$ python -q
>>> import numpy as np
>>> np.set_printoptions(suppress=True, linewidth=120)
>>> data = np.loadtxt("case14.csv", delimiter=",")
>>> print(data.round(1) + 0)
[[ 4.1  2.8  0.3]
 [-4.4 -1.5  1.8]
 [ 3.3  3.3  1.8]
 [-2.3 -3.4 -2.8]
 [ 3.8  0.2 -3.2]
 [ 2.5 -1.3 -4.1]
 [-4.3 -2.5  0.5]
 [-3.2  0.6  3.8]
 [ 4.4  2.2 -1. ]
 [-4.1 -0.7  2.8]
 [ 4.1  2.9  0.3]
 [ 1.5 -2.  -4.3]
 [-3.6 -3.2 -1.4]
 [ 1.9  3.4  3.2]
 [-1.2 -3.3 -3.6]
 [ 1.  -2.4 -4.3]
 [ 0.8  3.2  3.8]
 [ 1.2 -2.3 -4.3]
 [ 3.9  3.   0.7]
 [-2.3  1.4  4.2]
 [-4.2 -2.7  0. ]
 [-3.7 -3.1 -1.1]
 [ 0.1  2.9  4.1]]
>>> # rank 2
>>> t3 = np.stack([data, -1 * data, data[::-1]])
>>> print(np.round(np.linalg.norm(t3, axis=(1, 2)), 1))
[24. 24. 24.]
>>> print(np.round(np.einsum("bij,cij->bc", t3, t3), 1))
[[ 575.  -575.   -40.5]
 [-575.   575.    40.5]
 [ -40.5   40.5  575. ]]
>>> U, sv, Vh = np.linalg.svd(data)
>>> vecs = Vh[:(sv > 1e-8).sum()]
>>> rng = np.random.default_rng(17)
>>> vec = data[0] + 3 * data[13] + rng.integers(2) * np.eye(3)[0]
>>> print(vec.round(1))
[10.7 13.   9.7]
>>> print(round(float(np.linalg.norm(vec - vecs.T @ vecs @ vec)), 1))
0.5
>>> U, sv, Vh = np.linalg.svd(data)
>>> print(np.argmax(sv[:-1] / (sv[1:] + 1e-6)) + 1)
2
>>> A2 = U[:, :2] @ np.diag(sv[:2]) @ Vh[:2]
>>> print(round(float(np.linalg.norm(data - A2, 2)), 1), round(sv[2], 1))
0.0 0.0
>>> print(np.linalg.matrix_rank(data, rtol=0.05))
2
>>> print(np.linalg.matrix_rank(A2))
2
>>> Ac = data - data.mean(axis=0)
>>> vecs = np.linalg.svd(Ac)[2][:2]
>>> A2 = Ac - Ac @ vecs.T @ vecs
>>> print(np.round((Ac @ vecs.T).std(axis=0), 1))
[3.7 3.3]
>>> Ac = data - data.mean(axis=0)
>>> U, sv, Vh = np.linalg.svd(Ac, full_matrices=False)
>>> print(np.abs(U[:, 0]).argmax())
2
>>> print(np.round(Vh[0] * np.sign(Vh[0, np.abs(Vh[0]).argmax()]), 1))
[0.7 0.7 0.3]
>>> print(np.linalg.matrix_rank(Ac))
2
>>> print(np.abs(Vh[0]).argmax())
0
>>> print(np.round((sv ** 2).sum() ** 2 / (sv ** 4).sum(), 1))
2.0
>>> mat = np.load("run14.npy")
>>> print(mat.round(1))
[[ 18.4  -5.5   5.5]
 [ -0.7   6.   19.1]
 [ 14.4  -8.9 -10.7]
 [  0.4  -5.9 -19.1]
 [-18.5   7.5   0.9]
 [-13.    0.5 -15.2]
 [ -7.8  -2.5 -18.3]
 [  3.2  -6.8 -18.5]
 [  6.4  -7.7 -17.3]
 [-17.7   8.2   4.2]
 [ -0.3   5.9  19.1]
 [-14.4   1.4 -13.8]
 [-18.6   7.4   0.4]
 [ -9.    8.3  15.8]
 [ -3.8  -4.3 -19.2]
 [-18.2   7.9   2.5]
 [ -9.1  -1.8 -17.7]]
>>> # null space of dimension 1
>>> z = mat[:, 1] > np.median(mat[:, 1])
>>> r0 = mat[z].mean(axis=0) - mat[~z].mean(axis=0)
>>> print(((mat - mat.mean(axis=0)) @ r0 > 0).astype(int))
[0 1 0 0 1 0 0 0 0 1 1 0 1 1 0 1 0]
>>> print(np.argsort(-np.abs(r0).round(6), kind="stable"))
[2 0 1]
>>> print(r0.round(1))
[-13.2  11.4  20.5]
>>> print(round((((mat - mat.mean(axis=0)) @ r0 > 0) == z).mean(), 1))
0.9
>>> print(z.astype(int))
[0 1 0 0 1 0 0 0 0 1 1 1 1 1 0 1 0]
>>> G = np.cov(mat, rowvar=False)
>>> print(G.shape)
(3, 3)
>>> print(np.round(np.median(mat, axis=0), 1))
[ -7.8   0.5 -10.7]
>>> print(np.round(np.corrcoef(mat.T), 1))
[[ 1.  -0.7 -0.1]
 [-0.7  1.   0.7]
 [-0.1  0.7  1. ]]
>>> print(np.round(np.linalg.eigvalsh(G)[::-1], 1) + 0)
[232.5 138.7   0. ]
>>> Ac = mat - mat.mean(axis=0)
>>> U, sv, Vh = np.linalg.svd(Ac, full_matrices=False)
>>> print(sv.round(1) + 0)
[61.  47.1  0. ]
>>> print((np.sign(U[:, 0]) == np.sign(U[0, 0])).astype(int))
[1 0 1 1 0 1 1 1 1 0 0 1 0 0 1 0 1]
>>> print(np.abs(Vh[0]).argmax())
2
>>> U, sv, Vh = np.linalg.svd(mat)
>>> print(sv.round(1) + 0)
[62.4 53.9  0. ]
>>> print(np.argmax(sv[:-1] / (sv[1:] + 1e-6)) + 1)
2
>>> A2 = U[:, :2] @ np.diag(sv[:2]) @ Vh[:2]
>>> print(np.linalg.matrix_rank(A2))
2
>>> print(A2.round(1))
[[ 18.4  -5.5   5.5]
 [ -0.7   6.   19.1]
 [ 14.4  -8.9 -10.7]
 [  0.4  -5.9 -19.1]
 [-18.5   7.5   0.9]
 [-13.    0.5 -15.2]
 [ -7.8  -2.5 -18.3]
 [  3.2  -6.8 -18.5]
 [  6.4  -7.7 -17.3]
 [-17.7   8.2   4.2]
 [ -0.3   5.9  19.1]
 [-14.4   1.4 -13.8]
 [-18.6   7.4   0.4]
 [ -9.    8.3  15.8]
 [ -3.8  -4.3 -19.2]
 [-18.2   7.9   2.5]
 [ -9.1  -1.8 -17.7]]
>>> print(round(np.linalg.norm(mat - A2) / np.linalg.norm(mat), 1))
0.0
>>> print(round(float(np.linalg.norm(mat - A2, 2)), 1), round(float(sv[2]), 1))
0.0 0.0
>>> print(np.round(np.abs(mat - A2).max(), 1))
0.0
>>> cent = mat[[4, 11]].astype(float)
>>> for _ in range(7):
...     z = np.linalg.norm(mat[:, None] - cent, axis=-1).argmin(axis=1)
...     cent = np.array([mat[z == j].mean(axis=0) for j in range(2)])
... 
>>> print(z)
[1 0 1 1 0 1 1 1 1 0 0 1 0 0 1 0 1]
>>> print(np.round(cent[1] - cent[0], 1))
[ 11.3 -11.5 -23.3]
>>> A2 = np.array([[1, 1], [6, 5], [7, 3]])
>>> arr = np.tile(A2, (2, 3))
>>> print(arr)
[[1 1 1 1 1 1]
 [6 5 6 5 6 5]
 [7 3 7 3 7 3]
 [1 1 1 1 1 1]
 [6 5 6 5 6 5]
 [7 3 7 3 7 3]]
>>> # rank 2
>>> U, sv, Vh = np.linalg.svd(arr, full_matrices=False)
>>> print(np.abs(U[:, 0]).round(6).argmax())
1
>>> print(np.round(U.T @ arr @ Vh.T, 1) + 0)
[[26.7  0.   0.   0.   0.   0. ]
 [ 0.   3.9  0.   0.   0.   0. ]
 [ 0.   0.   0.   0.   0.   0. ]
 [ 0.   0.   0.   0.   0.   0. ]
 [ 0.   0.   0.   0.   0.   0. ]
 [ 0.   0.   0.   0.   0.   0. ]]
>>> print(U.shape, sv.shape, Vh.shape)
(6, 6) (6,) (6, 6)
>>> print(np.round(Vh @ Vh.T, 1) + 0)
[[1. 0. 0. 0. 0. 0.]
 [0. 1. 0. 0. 0. 0.]
 [0. 0. 1. 0. 0. 0.]
 [0. 0. 0. 1. 0. 0.]
 [0. 0. 0. 0. 1. 0.]
 [0. 0. 0. 0. 0. 1.]]
>>> print(np.round(sv / sv[0], 1) + 0)
[1.  0.1 0.  0.  0.  0. ]
>>> U, sv, Vh = np.linalg.svd(arr)
>>> print(np.argmax(sv[:-1] / (sv[1:] + 1e-6)) + 1)
2
>>> A2 = U[:, :2] @ np.diag(sv[:2]) @ Vh[:2]
>>> print(round(np.linalg.norm(arr - A2) / np.linalg.norm(arr), 1))
0.0
>>> print(np.linalg.matrix_rank(arr, rtol=0.05))
2
>>> r0, r1 = arr[5], arr[0]
>>> print(r0 @ r1)
30
>>> print(r0 @ r0)
174
>>> p = (r0 @ r1) / (r0 @ r0) * r0
>>> print(np.linalg.matrix_rank(np.outer(r0, r1)))
1
>>> print(p.round(1))
[1.2 0.5 1.2 0.5 1.2 0.5]
>>> print(np.round(r1 - p, 1))
[-0.2  0.5 -0.2  0.5 -0.2  0.5]
>>> M = np.diag(np.array([0, 1, 0, 0])) + -1 * np.eye(4, k=1) + -1 * np.eye(4, k=-1)
>>> print(M)
[[ 0. -1.  0.  0.]
 [-1.  1. -1.  0.]
 [ 0. -1.  0. -1.]
 [ 0.  0. -1.  0.]]
>>> # symmetric
>>> evals, vecs = np.linalg.eig(M)
>>> print(round(np.prod(evals), 1))
1.0
>>> print(np.round(np.sort(np.linalg.eigvals(M.T)), 1))
[-1.4 -0.5  0.7  2.1]
>>> print(evals.round(1))
[ 2.1 -1.4 -0.5  0.7]
>>> print(np.round(M @ vecs[:, 0] - evals[0] * vecs[:, 0], 1) + 0)
[0. 0. 0. 0.]
>>> A2 = np.array([[-8, 5, 3], [2, 1, -5], [4, 5, -2], [-2, -9, 6]])
>>> print(np.einsum("ij,ij->i", M, M))
[1. 3. 2. 1.]
>>> print(np.linalg.matrix_rank(np.vstack([M, A2.T])))
4
>>> print(np.einsum("ij->j", M))
[-1. -1. -2. -1.]
>>> print(np.linalg.matrix_rank(M @ A2))
3
>>> print(M @ A2)
[[-2. -1.  5.]
 [ 6. -9. -6.]
 [ 0.  8. -1.]
 [-4. -5.  2.]]
>>> t3 = np.stack([M, 3 * M, M[::-1]])
>>> print(np.round(np.linalg.det(t3), 1))
[ 1. 81.  1.]
>>> print(t3.shape)
(3, 4, 4)
>>> print(np.linalg.matrix_rank(t3))
[4 4 4]
>>> print((t3 @ M.T).shape)
(3, 4, 4)
>>> print(np.round(np.linalg.norm(t3, axis=(1, 2)), 1))
[2.6 7.9 2.6]
>>> z = rng.permutation(4)
>>> A2 = M[:, z] * rng.choice([-1, 1], 4)
>>> print(A2)
[[ 0.  0. -0.  1.]
 [ 0. -1.  1. -1.]
 [-1.  0. -0.  1.]
 [ 0.  0.  1. -0.]]
>>> U, _, Vh = np.linalg.svd(M.T @ A2)
>>> print(np.round(U @ Vh, 1) + 0)
[[ 0.  1.  0.  0.]
 [ 0.  0.  0. -1.]
 [ 0.  0. -1.  0.]
 [ 1.  0.  0.  0.]]
>>> print(np.round(np.linalg.lstsq(M, A2)[0], 1) + 0)
[[ 0.  1.  0.  0.]
 [ 0.  0.  0. -1.]
 [ 0.  0. -1.  0.]
 [ 1.  0.  0.  0.]]
>>> print(z)
[3 0 2 1]
>>> A = np.loadtxt("data.csv", delimiter=",")
>>> print(A)
[[0. 1. 0.]
 [1. 0. 1.]
 [0. 1. 0.]]
>>> # symmetric, so the eigenvalues are real
>>> P = np.triu(np.array([[3, 1, 1], [-2, 2, 3], [-3, -2, -1]]), 1) + np.eye(3)
>>> A2 = P @ A @ np.linalg.inv(P)
>>> print(np.linalg.matrix_rank(A2))
2
>>> print(np.round(np.linalg.det(A2), 1))
0.0
>>> A2 = np.array([[0, 2, 3], [1, 3, 1], [3, 3, 0]])
>>> F = np.triu(A2, 1)
>>> print(F)
[[0 2 3]
 [0 0 1]
 [0 0 0]]
>>> # row 0 dominates
>>> print(round(np.linalg.norm(arr, 2), 1))
26.7
>>> print(round(np.linalg.norm(arr, 1), 1), round(float(np.linalg.norm(arr, np.inf)), 1))
28.0 33.0
>>> print(np.linalg.norm(arr, axis=1).argmax())
1
>>> P = np.triu(np.array([[2, -2, -1], [-1, -1, -1], [2, 0, -2]]), 1) + np.eye(3)
>>> A2 = P @ F @ np.linalg.inv(P)
>>> print(A2)
[[0. 2. 3.]
 [0. 0. 1.]
 [0. 0. 0.]]
>>> print(np.poly(A2))
[1. 0. 0. 0.]
>>> print(np.linalg.matrix_rank(A2))
2
>>> q = M.astype(float).copy()
>>> for j in range(4):
...     q[:, j] -= q[:, :j] @ (q[:, :j].T @ q[:, j])
...     q[:, j] /= np.linalg.norm(q[:, j])
... 
>>> print(q.round(1))
[[ 0.  -0.7  0.   0.7]
 [-1.   0.   0.   0. ]
 [ 0.  -0.7  0.  -0.7]
 [ 0.   0.  -1.   0. ]]
>>> m1 = np.array([[-4.3, 11.2, 1.1],
...     [-4.3, 11.2, 1.1],
...     [-4.1, 10.6, 0.8],
...     [-2.7, 3.9, -1.1],
...     [-2.2, 2.2, -0.9],
...     [-2.0, 1.8, -0.8],
...     [-1.7, 1.2, -0.7],
...     [-1.3, 0.8, -0.5],
...     [-1.3, 0.7, -0.4],
...     [-0.2, 0.0, 0.0],
...     [4.4, 0.9, -0.6],
...     [4.4, 0.9, -0.6],
...     [5.6, 1.4, -1.1],
...     [6.4, 1.8, -1.5],
...     [11.4, 4.2, -4.7],
...     [16.3, 6.8, -8.6],
...     [17.2, 7.3, -9.4],
...     [22.5, 10.1, -14.3]])
>>> # row 1 repeats row 0
>>> Ac = m1 - m1.mean(axis=0)
>>> U, sv, Vh = np.linalg.svd(Ac, full_matrices=False)
>>> print(np.abs(Vh[0]).argmax())
0
>>> print(np.searchsorted(np.cumsum(sv ** 2) / (sv ** 2).sum(), 0.9) + 1)
2
>>> print((np.sign(U[:, 0]) == np.sign(U[0, 0])).astype(int))
[1 1 1 1 1 1 1 1 1 1 1 1 0 0 0 0 0 0]
>>> print(np.round(np.abs(Vh[-1]), 1))
[0.4 0.2 0.9]
